$ python3 -q
>>> import numpy as np
>>> import numpy.linalg as la
>>> np.set_printoptions(precision=3, suppress=True, linewidth=120, legacy="1.25")
>>> def rd(a):
...     return np.round(a, 3) + 0
... 
>>> W2 = np.array([[-3, 2, 3], [-1, 0, 2], [1, 0, 0]])
>>> A = np.repeat(W2, 30 // 3, axis=0)
>>> rng = np.random.default_rng(888)
>>> A = A + 0.02 * rng.normal(size=A.shape)
>>> rd(A)
array([[-2.995,  2.01 ,  2.988],
       [-2.977,  2.018,  2.997],
       [-3.019,  2.01 ,  2.995],
       [-3.034,  2.034,  3.   ],
       [-3.   ,  1.967,  2.973],
       [-2.986,  1.971,  2.985],
       [-3.014,  1.988,  3.027],
       [-3.006,  1.987,  2.964],
       [-3.011,  1.99 ,  3.015],
       [-2.995,  1.999,  3.024],
       [-0.978, -0.028,  1.986],
       [-0.983,  0.018,  2.016],
       [-0.988, -0.005,  2.008],
       [-0.977,  0.002,  2.01 ],
       [-0.96 , -0.009,  1.993],
       [-1.009,  0.042,  2.02 ],
       [-0.98 ,  0.014,  1.992],
       [-0.986,  0.018,  1.978],
       [-1.01 , -0.014,  1.985],
       [-0.973,  0.001,  2.036],
       [ 0.982,  0.007, -0.009],
       [ 1.03 ,  0.012,  0.064],
       [ 1.035,  0.015, -0.019],
       [ 1.034, -0.013, -0.028],
       [ 1.028,  0.019,  0.023],
       [ 0.976, -0.011, -0.023],
       [ 1.001, -0.011,  0.   ],
       [ 0.985,  0.011, -0.01 ],
       [ 1.025,  0.   , -0.017],
       [ 1.014,  0.005,  0.018]])
>>> idx = A[:, 2] > np.median(A[:, 2])
>>> f = A[idx].mean(axis=0) - A[~idx].mean(axis=0)
>>> np.argsort(-np.abs(f).round(6), kind="stable")
array([0, 2, 1])
>>> rd((((A - A.mean(axis=0)) @ f > 0) == idx).mean())
0.833
>>> J = 3 * np.eye(6) + np.ones((6, 6))
>>> J
array([[4., 1., 1., 1., 1., 1.],
       [1., 4., 1., 1., 1., 1.],
       [1., 1., 4., 1., 1., 1.],
       [1., 1., 1., 4., 1., 1.],
       [1., 1., 1., 1., 4., 1.],
       [1., 1., 1., 1., 1., 4.]])
>>> x = np.array([0, 2, 2, 0, 2, 2])
>>> target = J @ x
>>> target
array([ 8., 14., 14.,  8., 14., 14.])
>>> rd(la.solve(J, J[:, 2]))
array([0., 0., 1., 0., 0., 0.])
>>> rd(la.solve(J, 4 * target))
array([0., 8., 8., 0., 8., 8.])
>>> q, vecs = la.qr(J[:, :2])[0], la.qr(J[:, 2:])[0]
>>> s = la.svd(q.T @ vecs, compute_uv=False)
>>> rd(la.norm(q @ q.T - vecs @ vecs.T, 2))
1.0
>>> rd(np.degrees(np.arccos(s.clip(0, 1))))
array([38.502, 90.   ])
>>> W0 = np.load("out19.npy")
>>> W0
array([[-3.,  2.,  0.,  0.,  0.,  0.,  0.,  0.],
       [ 2.,  3.,  2.,  0.,  0.,  0.,  0.,  0.],
       [ 0.,  2.,  2.,  2.,  0.,  0.,  0.,  0.],
       [ 0.,  0.,  2.,  1.,  2.,  0.,  0.,  0.],
       [ 0.,  0.,  0.,  2., -3.,  2.,  0.,  0.],
       [ 0.,  0.,  0.,  0.,  2.,  1.,  2.,  0.],
       [ 0.,  0.,  0.,  0.,  0.,  2., -2.,  2.],
       [ 0.,  0.,  0.,  0.,  0.,  0.,  2.,  2.]])
>>> vals, vecs = la.eigh(J)
>>> x = np.array([2, 0, 1, 1, 2, 1])
>>> (np.sign(vecs[:, -1].round(6)) == np.sign(vecs[0, -1].round(6))).astype(int)
array([1, 1, 1, 1, 1, 1])
>>> x @ J @ x
82.0
>>> np.abs(J).sum(axis=1).max(), rd(np.abs(vals).max())
(9.0, 9.0)
>>> t3 = np.stack([W0, -2 * W0, W0[::-1]])
>>> rd(la.norm(t3, axis=(1, 2)))
array([ 9.849, 19.698,  9.849])
>>> rd(la.det(t3))
array([  2144., 548864.,   2144.])
>>> la.matrix_rank(t3)
array([8, 8, 8])
>>> np.all(la.eigvalsh(W0) > 0)
False
>>> vals, vecs = la.eigvalsh(W0)
Traceback (most recent call last):
  File "<python-input-36>", line 1, in <module>
    vals, vecs = la.eigvalsh(W0)
    ^^^^^^^^^^
ValueError: too many values to unpack (expected 2)
>>> vals, vecs = la.eigh(W0)
>>> rd(np.abs(vecs[:, -1]))
array([0.165, 0.685, 0.618, 0.331, 0.092, 0.051, 0.017, 0.01 ])
>>> rd(la.svd(W0, compute_uv=False))
array([5.288, 4.788, 3.681, 3.414, 3.229, 2.684, 1.755, 0.443])
>>> np.unique(vals.round(6) + 0, return_counts=True)[1]
array([1, 1, 1, 1, 1, 1, 1, 1])
>>> (vals > 1e-8).sum(), (vals < -1e-8).sum()
(4, 4)
>>> vals, vecs = la.eigh(W0)
>>> x = np.array([-2, 1, 0, -2, -1, 2, 2, 1])
>>> rd(x @ W0 @ x / (x @ x)), rd(vals[0]), rd(vals[-1])
(0.316, -4.788, 5.288)
>>> x @ W0 @ x
6.0
>>> np.abs(W0).sum(axis=1).max(), rd(np.abs(vals).max())
(7.0, 5.288)
>>> (np.sign(vecs[:, -1].round(6)) == np.sign(vecs[0, -1].round(6))).astype(int)
array([1, 1, 1, 1, 1, 1, 1, 1])
>>> data = np.load("test5.npy")
>>> rd(data)
array([[ 0.   , -0.296,  0.381,  0.847, -0.043,  0.217],
       [ 0.524, -0.122, -0.067, -0.203, -0.5  ,  0.644],
       [-0.62 ,  0.481, -0.299,  0.199, -0.383,  0.33 ],
       [-0.524, -0.766, -0.01 , -0.276, -0.248,  0.002],
       [-0.238,  0.231,  0.796, -0.354,  0.154,  0.329],
       [-0.095, -0.16 , -0.357, -0.004,  0.719,  0.567]])
>>> x = np.array([0, 1, 0, 1, 2, 1])
>>> target = data @ x
>>> rd(target)
array([ 0.682, -0.68 ,  0.244, -1.536,  0.514,  1.841])
>>> rd(la.solve(data, target + data[:, 5]))
array([0., 1., 0., 1., 2., 2.])
>>> rd(la.solve(data.T, data[0]))
array([1., 0., 0., 0., 0., 0.])
>>> rd(la.solve(data, data[:, 3]))
array([0., 0., 0., 1., 0., 0.])
>>> rd(la.solve(data, target))
array([0., 1., 0., 1., 2., 1.])
